$ python3 -q
>>> import numpy as np
>>> from numpy import linalg as LA
>>> np.set_printoptions(precision=4, suppress=True, linewidth=140, sign=" ")
>>> tidy = lambda a: np.round(a, 4) + 0
>>> mat = np.load("out2.npy")
>>> mat
array([[ -0.4429,   0.5435,  -0.9795,   4.2374,   2.2376],
       [ -2.0691,   0.5354,  -3.1927,   3.1834,  -1.9005],
       [ -2.7944,   2.3702,   4.6711,   1.7687,  -5.8323],
       [  0.881 ,   4.9439,   0.224 ,  -1.9743,  -2.4999],
       [ -2.634 ,   3.4616,   0.673 ,   2.2436,   0.4204],
       [ -0.0875,   3.3521,  -0.3119,   0.1735,  -1.6853],
       [ -2.7988,  -0.7203,  -3.7885,   5.332 ,   0.1381],
       [  4.4526,  -1.75  , -13.2281,   3.4697,   6.6825],
       [ -3.5828,   4.3704,  -4.6823,   0.6133,  -0.5452],
       [  3.9962,   2.9928,  -3.2751,  -1.5093,  -0.314 ],
       [ -1.2326,  -0.3975,  -4.9249,   4.3518,   0.9182],
       [  4.2446,   5.9269,  -7.5384,  -5.1018,  -0.4091],
       [ -6.7254,   0.2765,  11.5826,   7.2992,  -4.4578],
       [  2.3146,   4.9169,  -8.2517,  -3.3545,  -0.4429],
       [  1.374 ,   1.3876,   0.8503,   1.6825,  -1.0927],
       [ -0.5498,   1.0522,  -1.614 ,   2.2562,  -1.8226],
       [  0.3579,   1.8582,  -8.802 ,   1.2909,   2.21  ],
       [  2.0903,   1.5035, -14.9504,   0.7732,   5.1343],
       [  0.8975,   4.3907,   0.4411,  -1.6796,  -3.1847],
       [  2.2097,   2.8921,  -0.9105,   0.7091,   2.0496],
       [ -0.056 ,   2.5086,  -2.7591,   0.9003,  -0.6309],
       [ -3.4621,  -0.3203,  -4.4139,   5.0309,  -0.2812],
       [ -5.7882,  -1.5151,   5.688 ,   7.0546,  -5.686 ],
       [ -3.0074,  -1.1583,   2.4786,   6.0339,  -2.2875],
       [ -2.4317,   1.784 ,  -3.8215,   1.8942,  -2.475 ],
       [  2.5014,   6.4431, -12.0801,  -3.377 ,   5.4993],
       [ -4.9704,  -0.9406,   5.1589,   5.2647,  -7.8275],
       [ -2.3566,   3.6099,   8.1231,   1.0669,  -5.6291],
       [ -4.5986,   3.8481,  -1.1776,   1.2596,  -3.1394],
       [ -0.2626,   3.5566,  -2.458 ,   0.4815,   0.4783],
       [  1.691 ,   2.446 ,  -0.7269,   0.613 ,  -0.1655],
       [ -1.929 ,   2.2246,  -5.0109,   1.8836,  -0.1169],
       [ -0.8322,   5.7218,   6.6186,  -2.9697,  -8.6437]])
>>> M2 = np.c_[mat[:, :1] @ np.array([[3]]), np.array([2, 2, 3, 2, 0, 0, 2, 3, 0, 2, 2, 2, 1, 1, 2, 3, 3, 3, 2, 1, 2, 0, 1, 3, 0, 1, 0, 2, 1, 2, 0, 0, 3])]
>>> tidy(M2)
array([[ -1.3287,   2.    ],
       [ -6.2073,   2.    ],
       [ -8.3832,   3.    ],
       [  2.643 ,   2.    ],
       [ -7.902 ,   0.    ],
       [ -0.2625,   0.    ],
       [ -8.3964,   2.    ],
       [ 13.3578,   3.    ],
       [-10.7484,   0.    ],
       [ 11.9886,   2.    ],
       [ -3.6978,   2.    ],
       [ 12.7338,   2.    ],
       [-20.1762,   1.    ],
       [  6.9438,   1.    ],
       [  4.122 ,   2.    ],
       [ -1.6494,   3.    ],
       [  1.0737,   3.    ],
       [  6.2709,   3.    ],
       [  2.6925,   2.    ],
       [  6.6291,   1.    ],
       [ -0.168 ,   2.    ],
       [-10.3863,   0.    ],
       [-17.3646,   1.    ],
       [ -9.0222,   3.    ],
       [ -7.2951,   0.    ],
       [  7.5042,   1.    ],
       [-14.9112,   0.    ],
       [ -7.0698,   2.    ],
       [-13.7958,   1.    ],
       [ -0.7878,   2.    ],
       [  5.073 ,   0.    ],
       [ -5.787 ,   0.    ],
       [ -2.4966,   3.    ]])
>>> LA.matrix_rank(M2)
np.int64(2)
>>> tidy(LA.norm(LA.qr(mat)[0].T @ M2, axis=0) ** 2 / ((M2 ** 2).sum(axis=0) + 1e-12))
array([ 1.    ,  0.7458])
